$ python -q
>>> import numpy as np
>>> np.set_printoptions(precision=2, suppress=True, linewidth=140)
>>> def rd(a):
...     return np.round(a, 2) + 0
... 
>>> K = np.array([[0.67, 0.0, 0.0, 0.33, 0.0, 0.0],
...     [0.0, 0.25, 0.0, 0.25, 0.25, 0.25],
...     [0.0, 0.0, 1.0, 0.0, 0.0, 0.0],
...     [0.0, 0.0, 0.0, 0.5, 0.5, 0.0],
...     [0.0, 0.0, 0.0, 0.0, 1.0, 0.0],
...     [0.0, 0.33, 0.0, 0.0, 0.0, 0.67]])
>>> # a transition matrix
>>> np.allclose(K, K.T)
False
>>> rd(np.sort(np.abs(np.linalg.eigvals(K))))
array([0.1 , 0.5 , 0.67, 0.82, 1.  , 1.  ])
>>> rd(np.abs(np.linalg.eigvals(K)).max())
np.float64(1.0)
>>> K.inv()
Traceback (most recent call last):
  File "<python-input-8>", line 1, in <module>
    K.inv()
    ^^^^^
AttributeError: 'numpy.ndarray' object has no attribute 'inv'
>>> np.linalg.determinant(K)
Traceback (most recent call last):
  File "<python-input-9>", line 1, in <module>
    np.linalg.determinant(K)
    ^^^^^^^^^^^^^^^^^^^^^
AttributeError: module 'numpy.linalg' has no attribute 'determinant'
>>> rd(np.linalg.matrix_power(K, 3))
array([[0.3 , 0.  , 0.  , 0.34, 0.36, 0.  ],
       [0.  , 0.11, 0.  , 0.13, 0.57, 0.19],
       [0.  , 0.  , 1.  , 0.  , 0.  , 0.  ],
       [0.  , 0.  , 0.  , 0.12, 0.88, 0.  ],
       [0.  , 0.  , 0.  , 0.  , 1.  , 0.  ],
       [0.  , 0.25, 0.  , 0.12, 0.2 , 0.43]])
>>> rd(np.linalg.det(K))
np.float64(0.03)
>>> np.trace(K)
np.float64(4.09)
>>> np.allclose(K @ K.T, K.T @ K)
False
>>> rd((K - K.T) / 2)
array([[ 0.  ,  0.  ,  0.  ,  0.16,  0.  ,  0.  ],
       [ 0.  ,  0.  ,  0.  ,  0.12,  0.12, -0.04],
       [ 0.  ,  0.  ,  0.  ,  0.  ,  0.  ,  0.  ],
       [-0.16, -0.12,  0.  ,  0.  ,  0.25,  0.  ],
       [ 0.  , -0.12,  0.  , -0.25,  0.  ,  0.  ],
       [ 0.  ,  0.04,  0.  ,  0.  ,  0.  ,  0.  ]])
>>> rd((K + K.T) / 2)
array([[0.67, 0.  , 0.  , 0.16, 0.  , 0.  ],
       [0.  , 0.25, 0.  , 0.12, 0.12, 0.29],
       [0.  , 0.  , 1.  , 0.  , 0.  , 0.  ],
       [0.16, 0.12, 0.  , 0.5 , 0.25, 0.  ],
       [0.  , 0.12, 0.  , 0.25, 1.  , 0.  ],
       [0.  , 0.29, 0.  , 0.  , 0.  , 0.67]])
>>> rng = np.random.default_rng(71)
>>> z = rng.permutation(6)
>>> Y = K[:, z] * rng.choice([-1, 1], 6)
>>> Y
array([[ 0.  , -0.  ,  0.  ,  0.  , -0.67, -0.33],
       [ 0.25, -0.25,  0.  ,  0.25, -0.  , -0.25],
       [ 0.  , -0.  ,  1.  ,  0.  , -0.  , -0.  ],
       [ 0.  , -0.5 ,  0.  ,  0.  , -0.  , -0.5 ],
       [ 0.  , -1.  ,  0.  ,  0.  , -0.  , -0.  ],
       [ 0.67, -0.  ,  0.  ,  0.33, -0.  , -0.  ]])
>>> left, _, VT = np.linalg.svd(K.T @ Y)
>>> rd(np.linalg.lstsq(K, Y)[0])
array([[ 0.,  0.,  0.,  0., -1.,  0.],
       [ 0.,  0.,  0.,  1.,  0.,  0.],
       [ 0.,  0.,  1.,  0.,  0.,  0.],
       [ 0.,  0.,  0.,  0.,  0., -1.],
       [ 0., -1.,  0.,  0.,  0.,  0.],
       [ 1.,  0.,  0.,  0.,  0.,  0.]])
>>> rd(left @ VT)
array([[ 0.,  0.,  0.,  0., -1.,  0.],
       [ 0.,  0.,  0.,  1.,  0.,  0.],
       [ 0.,  0.,  1.,  0.,  0.,  0.],
       [ 0.,  0.,  0.,  0.,  0., -1.],
       [ 0., -1.,  0.,  0.,  0.,  0.],
       [ 1.,  0.,  0.,  0.,  0.,  0.]])
>>> rd((Y - Y.T) / 2)
array([[ 0.  , -0.12,  0.  ,  0.  , -0.34, -0.5 ],
       [ 0.12,  0.  ,  0.  ,  0.38,  0.5 , -0.12],
       [ 0.  ,  0.  ,  0.  ,  0.  ,  0.  ,  0.  ],
       [ 0.  , -0.38,  0.  ,  0.  ,  0.  , -0.42],
       [ 0.34, -0.5 ,  0.  ,  0.  ,  0.  ,  0.  ],
       [ 0.5 ,  0.12,  0.  ,  0.42,  0.  ,  0.  ]])
>>> np.allclose(Y @ Y.T, Y.T @ Y)
False
>>> rd((Y + Y.T) / 2)
array([[ 0.  ,  0.12,  0.  ,  0.  , -0.34,  0.17],
       [ 0.12, -0.25,  0.  , -0.12, -0.5 , -0.12],
       [ 0.  ,  0.  ,  1.  ,  0.  ,  0.  ,  0.  ],
       [ 0.  , -0.12,  0.  ,  0.  ,  0.  , -0.08],
       [-0.34, -0.5 ,  0.  ,  0.  ,  0.  ,  0.  ],
       [ 0.17, -0.12,  0.  , -0.08,  0.  ,  0.  ]])
>>> rd(np.linalg.matrix_power(K, 2))
array([[0.45, 0.  , 0.  , 0.39, 0.16, 0.  ],
       [0.  , 0.15, 0.  , 0.19, 0.44, 0.23],
       [0.  , 0.  , 1.  , 0.  , 0.  , 0.  ],
       [0.  , 0.  , 0.  , 0.25, 0.75, 0.  ],
       [0.  , 0.  , 0.  , 0.  , 1.  , 0.  ],
       [0.  , 0.3 , 0.  , 0.08, 0.08, 0.53]])
>>> rd(np.sort(np.abs(np.linalg.eigvals(K)))[::-1])
array([1.  , 1.  , 0.82, 0.67, 0.5 , 0.1 ])
>>> rd(np.linalg.matrix_power(K, 100))
array([[0., 0., 0., 0., 1., 0.],
       [0., 0., 0., 0., 1., 0.],
       [0., 0., 1., 0., 0., 0.],
       [0., 0., 0., 0., 1., 0.],
       [0., 0., 0., 0., 1., 0.],
       [0., 0., 0., 0., 1., 0.]])
>>> K.sum(axis=1)
array([1., 1., 1., 1., 1., 1.])
>>> pr = np.eye(6)[1]
>>> for _ in range(4):
...     pr = pr @ K
...     print(pr.round(2))
... 
[0.   0.25 0.   0.25 0.25 0.25]
[0.   0.15 0.   0.19 0.44 0.23]
[0.   0.11 0.   0.13 0.57 0.19]
[0.   0.09 0.   0.09 0.66 0.16]
>>> rd(np.linalg.norm(K, 1)), rd(np.linalg.norm(K, np.inf))
(np.float64(1.75), np.float64(1.0))
>>> np.linalg.norm(K, axis=1).argmax()
np.int64(2)
>>> rd(np.linalg.norm(K) ** 2 / np.linalg.norm(K, 2) ** 2)
np.float64(2.7)
>>> K[5] @ K[3]
np.float64(0.0)
>>> rd(np.linalg.norm(K, axis=1))
array([0.75, 0.5 , 1.  , 0.71, 1.  , 0.75])
>>> E = np.load("x.npy")
>>> E
array([[-0.3 , -0.1 , -1.8 , -0.56],
       [-0.4 , -0.2 , -0.4 , -0.77],
       [ 1.2 , -1.5 ,  0.7 ,  2.43],
       [ 0.6 , -0.3 , -0.5 ,  1.06],
       [-1.5 ,  1.2 ,  0.7 , -2.99],
       [-0.4 ,  1.6 ,  0.  , -0.87],
       [ 0.1 ,  0.4 , -2.6 ,  0.12],
       [ 0.4 ,  1.  ,  0.2 ,  0.98],
       [-0.1 , -1.8 , -1.1 , -0.19],
       [-0.4 , -0.9 ,  1.6 , -0.83],
       [-0.4 , -0.4 , -0.3 , -0.59],
       [-1.  ,  1.  , -0.1 , -1.87],
       [ 0.  , -0.5 ,  0.4 , -0.11],
       [ 0.  , -0.1 ,  0.6 , -0.04]])
>>> left, sig, VT = np.linalg.svd(E)
>>> rd(sig)
array([5.77, 3.98, 2.97, 0.17])
>>> np.argmax(sig[:-1] / (sig[1:] + 1e-6)) + 1
np.int64(3)
>>> Y = left[:, :3] @ np.diag(sig[:3]) @ VT[:3]
>>> rd(np.abs(E - Y).max())
np.float64(0.08)
>>> u, g = E[6], E[10]
>>> rd(u @ u)
np.float64(6.94)
>>> pr = (u @ g) / (u @ u) * u
>>> rd(np.linalg.norm(u + g) ** 2 + np.linalg.norm(u - g) ** 2)
np.float64(15.41)
>>> rd(pr)
array([ 0.01,  0.03, -0.19,  0.01])
>>> rd(np.outer(u, g))
array([[-0.04, -0.04, -0.03, -0.06],
       [-0.16, -0.16, -0.12, -0.24],
       [ 1.04,  1.04,  0.78,  1.53],
       [-0.05, -0.05, -0.04, -0.07]])
>>> np.linalg.matrix_rank(np.outer(u, g))
np.int64(1)
>>> rd(g - pr)
array([-0.41, -0.43, -0.11, -0.6 ])
>>> cen = E - E.mean(axis=0)
>>> left, sig, VT = np.linalg.svd(cen, full_matrices=False)
>>> np.abs(left[:, 0]).argmax()
np.int64(2)
>>> rd(sig)
array([5.67, 3.93, 2.87, 0.17])
>>> np.abs(VT[0]).argmax()
np.int64(3)
>>> rd(VT[0] * np.sign(VT[0, np.abs(VT[0]).argmax()]))
array([ 0.4 , -0.44, -0.07,  0.8 ])
>>> proj = E @ np.linalg.solve(E.T @ E, E.T)
>>> rd(np.diag(proj))
array([0.25, 0.06, 0.35, 0.18, 0.42, 0.25, 0.48, 0.46, 0.44, 0.33, 0.37, 0.25, 0.12, 0.04])
>>> rd(np.linalg.eigvalsh(proj))
array([0., 0., 0., 0., 0., 0., 0., 0., 0., 0., 1., 1., 1., 1.])
>>> np.allclose(proj @ proj, proj)
True
>>> rd(np.trace(proj))
np.float64(4.0)
>>> dist = np.linalg.norm(E[:, None] - E[None], axis=-1)
>>> rd(dist[0])
array([0.  , 1.42, 4.4 , 2.27, 3.91, 2.5 , 1.23, 2.84, 1.89, 3.5 , 1.53, 2.51, 2.3 , 2.47])
>>> np.linalg.matrix_rank(dist ** 2)
np.int64(6)
>>> dist[0].round(6).argsort(kind="stable")[:4]
array([ 0,  6,  1, 10])
>>> (dist + 1e9 * np.eye(14)).round(6).argmin(axis=1)
array([ 6, 10,  3,  7, 11, 11,  0,  3, 10, 12,  1,  5, 13, 12])
>>> dist.shape
(14, 14)
>>> X = np.load("mat.npy")
>>> X
array([[  7.07,  -0.01,  -0.14,  -6.15],
       [ -9.45,   0.1 ,   0.72,   8.16],
       [-10.4 ,   1.03,   0.26,   7.68],
       [  1.76,   0.22,   0.06,  -2.52],
       [  8.08,  -0.83,   0.41,  -6.96],
       [ -3.75,   0.61,  -0.28,   2.82],
       [  8.02,  -1.19,   0.35,  -7.09],
       [  2.3 ,  -0.38,  -0.26,  -2.28],
       [  4.6 ,  -0.28,   0.  ,  -3.9 ],
       [  8.59,  -0.59,   0.  ,  -7.12],
       [ 10.5 ,  -1.02,  -0.14,  -8.91],
       [  3.82,   0.01,  -0.66,  -3.37],
       [ -1.43,   0.22,  -0.25,   0.73],
       [  1.73,  -0.28,  -0.05,  -1.6 ],
       [  4.64,  -0.33,  -0.11,  -3.93],
       [-10.11,   0.59,   0.08,   7.5 ],
       [  9.62,  -0.92,   0.22,  -8.41],
       [ -4.92,  -0.15,   0.07,   4.29],
       [ -9.22,   0.72,   0.43,   7.9 ],
       [  2.49,  -0.21,  -0.08,  -1.83],
       [  8.42,  -0.52,   0.1 ,  -7.18],
       [-11.09,   1.19,   0.12,   8.97],
       [-11.1 ,   1.38,  -0.22,   9.1 ],
       [ -3.02,   0.2 ,   0.25,   2.35],
       [  0.69,  -0.04,   0.38,  -1.12],
       [ -3.83,   0.42,  -0.47,   3.06],
       [  0.96,  -0.35,   0.64,  -0.98],
       [ -6.97,   1.1 ,  -0.29,   5.91],
       [  3.69,  -0.02,   0.7 ,  -3.2 ]])
>>> T = np.stack([X, -2 * X, X[::-1]])
>>> T.shape
(3, 29, 4)
>>> np.linalg.matrix_rank(T.reshape(3, -1))
np.int64(2)
>>> (T @ X.T).shape
(3, 29, 29)
